$ ipython --no-banner

In [1]: import numpy as np

In [2]: np.set_printoptions(precision=1, suppress=True, linewidth=140, sign=" ")

In [3]: rnd = lambda a: np.round(a, 1) + 0

In [4]: W0 = np.loadtxt("layer0.csv", delimiter=",")

In [5]: W0
Out[5]: 
array([[-1.,  0., -3.],
       [ 0.,  4.,  0.],
       [ 0.,  5.,  1.]])

In [6]: vec = np.array([3, -2, 0])

In [7]: h = np.maximum(W0 @ vec, 0)

In [8]: W0 * (h > 1e-9)[:, None]
Out[8]: 
array([[-0.,  0., -0.],
       [ 0.,  0.,  0.],
       [ 0.,  0.,  0.]])

In [9]: np.maximum(W0 @ vec, 0) - np.maximum(-W0 @ vec, 0)
Out[9]: array([ -3.,  -8., -10.])

In [10]: W0.T @ h
Out[10]: array([ 0.,  0.,  0.])

In [11]: np.maximum(W0 @ (3 * vec), 0)
Out[11]: array([ 0.,  0.,  0.])

In [12]: np.flatnonzero(h > 1e-9)
Out[12]: array([], dtype=int64)

In [13]: rnd(np.linalg.det(2 * W0)), rnd(np.linalg.det(W0))
Out[13]: (np.float64(-32.0), np.float64(-4.0))

In [14]: rnd(np.linalg.eigvals(W0))
Out[14]: array([-1.,  1.,  4.])

In [15]: np.einsum("ii->", W0)
Out[15]: np.float64(4.0)

In [16]: rnd(np.linalg.det(W0.T))
Out[16]: np.float64(-4.0)

In [17]: rnd(np.linalg.det(W0[::-1]))
Out[17]: np.float64(4.0)

In [18]: np.kron(np.eye(2, dtype=int), W0)
Out[18]: 
array([[-1.,  0., -3., -0.,  0., -0.],
       [ 0.,  4.,  0.,  0.,  0.,  0.],
       [ 0.,  5.,  1.,  0.,  0.,  0.],
       [-0.,  0., -0., -1.,  0., -3.],
       [ 0.,  0.,  0.,  0.,  4.,  0.],
       [ 0.,  0.,  0.,  0.,  5.,  1.]])

In [19]: print(np.einsum("ij,ji->", W0, W0))
18.0

In [20]: q, _ = np.linalg.qr(np.array([[-0.4, -1.4, -0.3, 1.3],
    ...:     [0.2, 1.4, -0.4, 0.2],
    ...:     [-1.0, 1.1, 0.4, -1.1],
    ...:     [-0.2, -1.9, 1.2, 0.1]]))

In [21]: mat = q[:, :3]

In [22]: print(rnd(mat))
[[-0.4  0.5  0.7]
 [ 0.2 -0.5  0. ]
 [-0.9 -0.4 -0.2]
 [-0.2  0.6 -0.6]]

In [23]: vec = np.array([2, 2, 2])

In [24]: h = np.maximum(mat @ vec, 0)

In [25]: rnd(np.tanh(mat @ vec))
Out[25]: array([ 0.9, -0.5, -1. , -0.4])

In [26]: rnd(h)
Out[26]: array([ 1.7,  0. ,  0. ,  0. ])
